$ python -q
>>> import numpy as np
>>> import numpy.linalg as la
>>> np.set_printoptions(precision=3, suppress=True, linewidth=100)
>>> M = np.array([[13, -9, 8, 6, -13, -5, 5, -6],
...     [-9, 50, 7, 34, 14, -10, 2, 5],
...     [8, 7, 47, 21, -13, -17, 2, -2],
...     [6, 34, 21, 46, -10, -9, 18, -5],
...     [-13, 14, -13, -10, 59, 5, -7, -13],
...     [-5, -10, -17, -9, 5, 24, 11, 7],
...     [5, 2, 2, 18, -7, 11, 33, 5],
...     [-6, 5, -2, -5, -13, 7, 5, 40]])
>>> M
array([[ 13,  -9,   8,   6, -13,  -5,   5,  -6],
       [ -9,  50,   7,  34,  14, -10,   2,   5],
       [  8,   7,  47,  21, -13, -17,   2,  -2],
       [  6,  34,  21,  46, -10,  -9,  18,  -5],
       [-13,  14, -13, -10,  59,   5,  -7, -13],
       [ -5, -10, -17,  -9,   5,  24,  11,   7],
       [  5,   2,   2,  18,  -7,  11,  33,   5],
       [ -6,   5,  -2,  -5, -13,   7,   5,  40]])
>>> Uu, sigma, Vh = la.svd(M)
>>> sigma
array([100.017,  77.842,  54.531,  40.402,  25.532,   9.046,   4.414,   0.216])
>>> np.argmax(sigma[:-1] / (sigma[1:] + 1e-6)) + 1
np.int64(7)
>>> out = Uu[:, :7] @ np.diag(sigma[:7]) @ Vh[:7]
>>> la.matrix_rank(M, rtol=0.05)
np.int64(6)
>>> la.matrix_rank(out)
np.int64(7)
>>> np.round(np.abs(M - out).max(), 3)
np.float64(0.086)
>>> evals, evecs = la.eigh(M)
>>> evals
array([  0.216,   4.414,   9.046,  25.532,  40.402,  54.531,  77.842, 100.017])
>>> la.svd(M, compute_uv=False)
array([100.017,  77.842,  54.531,  40.402,  25.532,   9.046,   4.414,   0.216])
>>> print(np.round(evecs.T @ M @ evecs, 3) + 0)
[[  0.216   0.      0.      0.      0.      0.      0.      0.   ]
 [  0.      4.414   0.      0.      0.      0.      0.      0.   ]
 [  0.      0.      9.046   0.      0.      0.      0.      0.   ]
 [  0.      0.      0.     25.532   0.      0.      0.      0.   ]
 [  0.      0.      0.      0.     40.402   0.      0.      0.   ]
 [  0.      0.      0.      0.      0.     54.531   0.      0.   ]
 [  0.      0.      0.      0.      0.      0.     77.842   0.   ]
 [  0.      0.      0.      0.      0.      0.      0.    100.017]]
>>> la.eigvalsh(M @ M)
array([    0.047,    19.486,    81.825,   651.889,  1632.312,  2973.644,  6059.409, 10003.388])
>>> evecs @ np.diag(evals) @ evecs.T
array([[ 13.,  -9.,   8.,   6., -13.,  -5.,   5.,  -6.],
       [ -9.,  50.,   7.,  34.,  14., -10.,   2.,   5.],
       [  8.,   7.,  47.,  21., -13., -17.,   2.,  -2.],
       [  6.,  34.,  21.,  46., -10.,  -9.,  18.,  -5.],
       [-13.,  14., -13., -10.,  59.,   5.,  -7., -13.],
       [ -5., -10., -17.,  -9.,   5.,  24.,  11.,   7.],
       [  5.,   2.,   2.,  18.,  -7.,  11.,  33.,   5.],
       [ -6.,   5.,  -2.,  -5., -13.,   7.,   5.,  40.]])
>>> np.round(np.abs(evecs[:, -1]), 3) + 0
array([0.098, 0.468, 0.469, 0.635, 0.236, 0.236, 0.192, 0.   ])
>>> print(np.unique(evals.round(6) + 0, return_counts=True)[1])
[1 1 1 1 1 1 1 1]
>>> evals, evecs = la.eigh(M)
>>> vec = np.array([0, -2, 0, -2, 2, -2, 2, 0])
>>> vec @ M @ vec / (vec @ vec), round(evals[0], 3), round(float(evals[-1]), 3)
(np.float64(29.6), np.float64(0.216), 100.017)
>>> evecs * np.abs(evals) @ evecs.T
array([[ 13.,  -9.,   8.,   6., -13.,  -5.,   5.,  -6.],
       [ -9.,  50.,   7.,  34.,  14., -10.,   2.,   5.],
       [  8.,   7.,  47.,  21., -13., -17.,   2.,  -2.],
       [  6.,  34.,  21.,  46., -10.,  -9.,  18.,  -5.],
       [-13.,  14., -13., -10.,  59.,   5.,  -7., -13.],
       [ -5., -10., -17.,  -9.,   5.,  24.,  11.,   7.],
       [  5.,   2.,   2.,  18.,  -7.,  11.,  33.,   5.],
       [ -6.,   5.,  -2.,  -5., -13.,   7.,   5.,  40.]])
>>> print(np.trace(M))
312
>>> (M + M.T) / 2
array([[ 13.,  -9.,   8.,   6., -13.,  -5.,   5.,  -6.],
       [ -9.,  50.,   7.,  34.,  14., -10.,   2.,   5.],
       [  8.,   7.,  47.,  21., -13., -17.,   2.,  -2.],
       [  6.,  34.,  21.,  46., -10.,  -9.,  18.,  -5.],
       [-13.,  14., -13., -10.,  59.,   5.,  -7., -13.],
       [ -5., -10., -17.,  -9.,   5.,  24.,  11.,   7.],
       [  5.,   2.,   2.,  18.,  -7.,  11.,  33.,   5.],
       [ -6.,   5.,  -2.,  -5., -13.,   7.,   5.,  40.]])
>>> print(np.allclose(M @ M.T, M.T @ M))
True
>>> np.sort(np.abs(la.eigvals(M)))
array([  0.216,   4.414,   9.046,  25.532,  40.402,  54.531,  77.842, 100.017])
>>> mat = np.loadtxt("m.csv", delimiter=",")
>>> mat
array([[-4.672,  5.155,  6.535, -0.015,  9.215,  7.448, -5.08 ,  0.695],
       [-1.953,  0.795,  9.04 , -4.566, -3.454, 10.348,  1.108,  4.259],
       [ 0.774,  0.144,  8.294, -5.843, -4.656,  8.332, -4.214,  4.462],
       [-4.857,  2.086,  7.859, -1.02 ,  8.119,  3.86 , -2.562,  1.367],
       [-0.763, -0.193,  9.189, -6.678, -7.2  ,  8.017,  1.176,  3.264],
       [-2.625,  3.689,  7.102, -0.226,  6.763,  5.227, -2.562,  1.842],
       [-1.61 ,  5.598,  5.082,  0.215,  7.662,  6.992, -3.574,  2.216],
       [-3.993,  4.66 ,  5.538, -0.629,  6.141,  7.276, -3.47 ,  2.082],
       [-4.927,  4.193,  6.416, -0.164,  6.938,  4.848, -2.818,  1.46 ],
       [-2.223, -1.329,  9.857, -4.737, -5.223,  9.066, -1.232,  4.948],
       [-1.149, -0.451,  8.068, -5.018, -7.221,  7.47 , -0.858,  3.168],
       [-3.986,  4.649,  6.609,  0.14 ,  6.346,  6.865, -4.06 , -0.037],
       [-2.33 ,  4.743,  6.533, -0.461,  6.453,  4.584, -2.318,  1.628],
       [ 0.515, -0.747,  9.108, -3.495, -5.812, 10.878,  0.557,  4.939],
       [-2.239,  4.399,  4.625, -0.778,  8.275,  5.825, -4.423,  2.228],
       [-2.101,  0.336,  8.052, -4.178, -5.683, 11.319,  0.09 ,  4.032],
       [-2.294,  0.004,  9.053, -5.758, -5.288,  9.194, -0.313,  3.6  ],
       [-2.974, -1.448,  9.925, -5.106, -6.619,  8.591, -0.626,  4.612],
       [-1.479, -0.52 ,  7.651, -5.374, -4.864,  9.387, -0.31 ,  2.583],
       [-2.729,  0.369,  7.974, -4.992, -5.634,  9.069, -1.95 ,  3.169],
       [-1.423, -1.44 ,  8.338, -5.889, -6.543,  8.676, -0.117,  3.641],
       [-2.276,  0.609,  8.22 , -4.456, -6.519,  8.647,  0.182,  4.59 ],
       [-0.992, -0.402,  8.38 , -7.244, -5.922,  8.971,  0.96 ,  2.68 ],
       [-4.997,  4.083,  7.673,  0.108,  6.45 ,  4.842, -1.876, -0.126],
       [-2.904,  0.126,  9.445, -5.946, -4.511,  9.5  , -1.912,  4.2  ],
       [-2.162,  0.408,  8.883, -7.217, -5.69 ,  9.643, -1.473,  2.782],
       [-4.744,  3.385,  6.521,  0.051,  8.209,  5.113, -2.845,  2.026]])
>>> cov = np.cov(mat, rowvar=False)
>>> np.argwhere(np.triu(np.abs(np.corrcoef(mat.T)) > 0.8, 1))
array([[1, 2],
       [1, 3],
       [1, 4],
       [2, 4],
       [3, 4],
       [4, 5],
       [4, 7]])
>>> np.round(np.corrcoef(mat[:, 7], mat[:, 1])[0, 1], 3)
np.float64(-0.798)
>>> cov.shape
(8, 8)
>>> np.argsort(-mat.std(axis=0).round(6), kind="stable")
array([4, 3, 1, 5, 6, 0, 7, 2])
>>> out = np.c_[mat[:, :7] @ np.array([[-1, -3, 1, 0, 1, 2, 0],
...     [0, -1, -3, 2, -2, 0, 0],
...     [-3, 3, 1, -2, -2, 0, 1],
...     [2, 2, -2, -3, 3, 0, 0],
...     [-2, -3, -1, 2, -3, -2, 0],
...     [0, 3, -3, -2, 2, 2, 2],
...     [-1, 1, -3, 1, 1, -3, -3]]), np.array([-1, 2, -2, -1, -1, -2, -2, 3, -2, 3, -1, -3, -2, 2, 2, 1, 2, -3, 3, -1, -1, 3, 1, 2, -2, 3, -2])]
>>> out
array([[-28.313,  18.055, -29.891,  -4.261, -45.926,   2.362,  36.671,  -1.   ],
       [-28.499,  65.566, -17.08 , -29.288,  -3.155,  20.374,  26.412,   2.   ],
       [-23.816,  45.48 ,  12.624, -28.961,  -7.213,  40.166,  37.6  ,  -2.   ],
       [-34.436,  18.683, -13.229,  -2.53 , -47.006, -10.546,  23.265,  -1.   ],
       [-26.936,  63.52 ,   1.982, -27.988,   0.021,  25.38 ,  21.695,  -1.   ],
       [-30.097,  17.87 , -20.896,  -5.638, -37.282,  -0.636,  25.242,  -2.   ],
       [-24.956,   9.324, -31.668,  -1.847, -34.901,   6.162,  29.788,  -2.   ],
       [-22.691,  22.61 , -28.736,  -5.609, -33.617,   4.694,  30.5  ,   3.   ],
       [-25.707,  20.42 , -23.79 ,  -2.592, -40.573,  -5.58 ,  24.566,  -2.   ],
       [-25.144,  69.73 ,   2.816, -37.971,  -0.921,  27.828,  31.685,   3.   ],
       [-17.791,  61.281,   5.693, -32.224,   4.308,  29.658,  25.582,  -1.   ],
       [-24.193,  24.913, -26.365,  -9.438, -35.45 ,   5.246,  32.519,  -3.   ],
       [-28.779,  12.999, -22.355,  -0.777, -38.774,  -1.444,  22.655,  -2.   ],
       [-23.762,  70.163,  -9.639, -42.048,  13.057,  32.739,  29.193,   2.   ],
       [-25.319,   2.864, -21.736,   2.359, -40.219,   3.891,  29.544,   2.   ],
       [-19.135,  72.863, -15.245, -36.812,   8.366,  29.532,  30.42 ,   1.   ],
       [-25.492,  65.654,  -3.092, -30.101,  -3.743,  25.315,  28.38 ,   2.   ],
       [-23.149,  74.937,   4.231, -38.474,   1.167,  26.35 ,  28.985,  -3.   ],
       [-22.184,  59.605,  -3.887, -29.032,   1.193,  26.474,  27.355,   3.   ],
       [-17.959,  63.915,  -1.601, -31.59 ,  -1.301,  29.798,  31.962,  -1.   ],
       [-22.166,  64.485,   3.879, -32.444,   3.978,  27.943,  26.041,  -1.   ],
       [-18.44 ,  67.647,  -6.939, -32.004,   3.731,  25.234,  24.968,   3.   ],
       [-27.752,  59.669,  -0.789, -24.658,  -2.012,  24.922,  23.442,   1.   ],
       [-28.83 ,  27.443, -25.137,  -6.164, -39.727,  -7.582,  22.985,   2.   ],
       [-26.389,  65.15 ,  -0.198, -30.734,  -9.263,  27.95 ,  34.181,  -2.   ],
       [-26.068,  62.819,   1.111, -27.438,  -7.512,  30.761,  32.588,   3.   ],
       [-28.29 ,  18.379, -23.493,  -3.078, -41.649,  -7.145,  25.282,  -2.   ]])
>>> np.round(la.lstsq(mat, out[:, 0])[0], 3) + 0
array([-1.,  0., -3.,  2., -2.,  0., -1.,  0.])
>>> la.norm(la.qr(mat)[0].T @ out, axis=0) ** 2 / ((out ** 2).sum(axis=0) + 1e-12)
array([1.  , 1.  , 1.  , 1.  , 1.  , 1.  , 1.  , 0.31])
>>> la.matrix_rank(np.c_[mat, out])
np.int64(9)
>>> Xc = mat - mat.mean(axis=0)
>>> evecs = la.svd(Xc)[2][:2]
>>> out = Xc - Xc @ evecs.T @ evecs
>>> out.std(axis=0)
array([0.809, 0.616, 0.605, 0.816, 0.435, 0.866, 0.96 , 0.758])
>>> np.diag(evecs.T @ evecs)
array([0.318, 0.159, 0.146, 0.107, 0.678, 0.322, 0.201, 0.069])
>>> la.norm(out, axis=1).round(6).argmax()
np.int64(2)
>>> print(np.round(np.cov(Xc @ evecs.T, rowvar=False), 3) + 0)
[[63.693  0.   ]
 [ 0.     2.057]]
>>> round(la.norm(out) / la.norm(Xc), 3)
np.float64(0.258)
>>> m1 = np.array([[4, -3, -2, -2, 1, -2, 4, -4],
...     [0, -1, -5, 5, -1, -1, -5, 2],
...     [-5, 0, 0, -5, -3, 5, 5, 5],
...     [-4, 3, -4, -1, 3, 1, 4, 4],
...     [2, -3, -4, -3, -3, -5, 4, 5],
...     [-2, 5, 3, 4, 1, -4, -2, -5],
...     [-1, -2, 3, 5, 1, -3, -1, -4],
...     [-2, -3, 5, -4, -3, -3, -5, 4]])
>>> m1
array([[ 4, -3, -2, -2,  1, -2,  4, -4],
       [ 0, -1, -5,  5, -1, -1, -5,  2],
       [-5,  0,  0, -5, -3,  5,  5,  5],
       [-4,  3, -4, -1,  3,  1,  4,  4],
       [ 2, -3, -4, -3, -3, -5,  4,  5],
       [-2,  5,  3,  4,  1, -4, -2, -5],
       [-1, -2,  3,  5,  1, -3, -1, -4],
       [-2, -3,  5, -4, -3, -3, -5,  4]])
>>> P = mat @ la.solve(mat.T @ mat, mat.T)
>>> round(np.trace(P), 3)
np.float64(8.0)
>>> P @ mat[:, 4]
array([ 9.215, -3.454, -4.656,  8.119, -7.2  ,  6.763,  7.662,  6.141,  6.938, -5.223, -7.221,
        6.346,  6.453, -5.812,  8.275, -5.683, -5.288, -6.619, -4.864, -5.634, -6.543, -6.519,
       -5.922,  6.45 , -4.511, -5.69 ,  8.209])
>>> rng = np.random.default_rng(560371)
>>> z = rng.permutation(8)
>>> out = m1[:, z] * rng.choice([-1, 1], 8)
>>> out
array([[ 2, -2, -4, -4,  2, -4, -1, -3],
       [ 5,  5,  2,  5,  1,  0,  1, -1],
       [ 0, -5,  5, -5, -5,  5,  3,  0],
       [ 4, -1,  4, -4, -1,  4, -3,  3],
       [ 4, -3,  5, -4,  5, -2,  3, -3],
       [-3,  4, -5,  2,  4,  2, -1,  5],
       [-3,  5, -4,  1,  3,  1, -1, -2],
       [-5, -4,  4,  5,  3,  2,  3, -3]])
>>> Uu, _, Vh = la.svd(m1.T @ out)
>>> np.round(la.lstsq(m1, out)[0], 3) + 0
array([[ 0.,  0.,  0.,  0.,  0., -1.,  0.,  0.],
       [ 0.,  0.,  0.,  0.,  0.,  0.,  0.,  1.],
       [-1.,  0.,  0.,  0.,  0.,  0.,  0.,  0.],
       [ 0.,  1.,  0.,  0.,  0.,  0.,  0.,  0.],
       [ 0.,  0.,  0.,  0.,  0.,  0., -1.,  0.],
       [ 0.,  0.,  0.,  0., -1.,  0.,  0.,  0.],
       [ 0.,  0.,  0., -1.,  0.,  0.,  0.,  0.],
       [ 0.,  0.,  1.,  0.,  0.,  0.,  0.,  0.]])
>>> O, evecs = la.qr(m1[:, :1])[0], la.qr(m1[:, 1:])[0]
>>> sigma = la.svd(O.T @ evecs, compute_uv=False)
>>> print(np.degrees(np.arccos(sigma.clip(0, 1))))
[24.644]
>>> vec = np.array([-2, -2, 2, -1, -1, 0, 1, -2])
>>> y = m1 @ vec
>>> y
array([  7, -21,  13, -12,  -6,   3,  13,  14])
>>> np.round(la.solve(m1, y), 3) + 0
array([-2., -2.,  2., -1., -1.,  0.,  1., -2.])
>>> np.round(la.solve(m1, 3 * y), 3) + 0
array([-6., -6.,  6., -3., -3.,  0.,  3., -6.])
>>> feats = np.load("dump.npy")
>>> print(feats)
[[ 1 -2  4 -8]
 [ 1 -1  1 -1]
 [ 1  0  0  0]
 [ 1  1  1  1]
 [ 1  2  4  8]
 [ 1  3  9 27]
 [ 1  4 16 64]]
>>> vec = np.array([0, 0, 6, 1])
>>> h1 = np.maximum(feats @ vec, 0)
>>> feats * (h1 > 1e-9)[:, None]
array([[ 1, -2,  4, -8],
       [ 1, -1,  1, -1],
       [ 0,  0,  0,  0],
       [ 1,  1,  1,  1],
       [ 1,  2,  4,  8],
       [ 1,  3,  9, 27],
       [ 1,  4, 16, 64]])
>>> feats.T @ h1
array([  301,   917,  3493, 12557])
>>> np.tanh(feats @ vec)
array([1., 1., 0., 1., 1., 1., 1.])
>>> np.maximum(feats @ vec, 0) - np.maximum(-feats @ vec, 0)
array([ 16,   5,   0,   7,  32,  81, 160])
>>> vec = np.array([5, 3, 2, 4])
>>> y = feats @ vec
>>> np.round(la.pinv(feats) @ feats, 3) + 0
array([[1., 0., 0., 0.],
       [0., 1., 0., 0.],
       [0., 0., 1., 0.],
       [0., 0., 0., 1.]])
>>> y
array([-25,   0,   5,  14,  51, 140, 305])
>>> la.lstsq(feats, y)[0]
array([5., 3., 2., 4.])
>>> y = y + 0.1 * rng.normal(size=7)
>>> y.round(3) + 0
array([-24.842,   0.   ,   4.926,  14.026,  50.893, 140.108, 304.82 ])
>>> beta, *_ = la.lstsq(feats, y)
>>> [round(float(la.norm(la.solve(feats.T @ feats + lam * np.eye(4), feats.T @ y))), 2) for lam in (0, 1, 10, 100)]
[7.32, 6.52, 5.2, 4.63]
>>> beta.round()
array([5., 3., 2., 4.])
>>> np.round(feats.T @ (y - feats @ beta), 3) + 0
array([0., 0., 0., 0.])
>>> beta
array([4.939, 3.008, 2.038, 3.989])
>>> P = feats @ la.solve(feats.T @ feats, feats.T)
>>> np.round(la.eigvalsh(P), 3) + 0
array([0., 0., 0., 1., 1., 1., 1.])
>>> la.matrix_rank(np.eye(7) - P)
np.int64(3)
>>> P
array([[ 0.929,  0.19 , -0.095, -0.095,  0.024,  0.095, -0.048],
       [ 0.19 ,  0.452,  0.381,  0.143, -0.095, -0.167,  0.095],
       [-0.095,  0.381,  0.452,  0.286,  0.048, -0.095,  0.024],
       [-0.095,  0.143,  0.286,  0.333,  0.286,  0.143, -0.095],
       [ 0.024, -0.095,  0.048,  0.286,  0.452,  0.381, -0.095],
       [ 0.095, -0.167, -0.095,  0.143,  0.381,  0.452,  0.19 ],
       [-0.048,  0.095,  0.024, -0.095, -0.095,  0.19 ,  0.929]])
>>> np.trace(P)
np.float64(4.0)
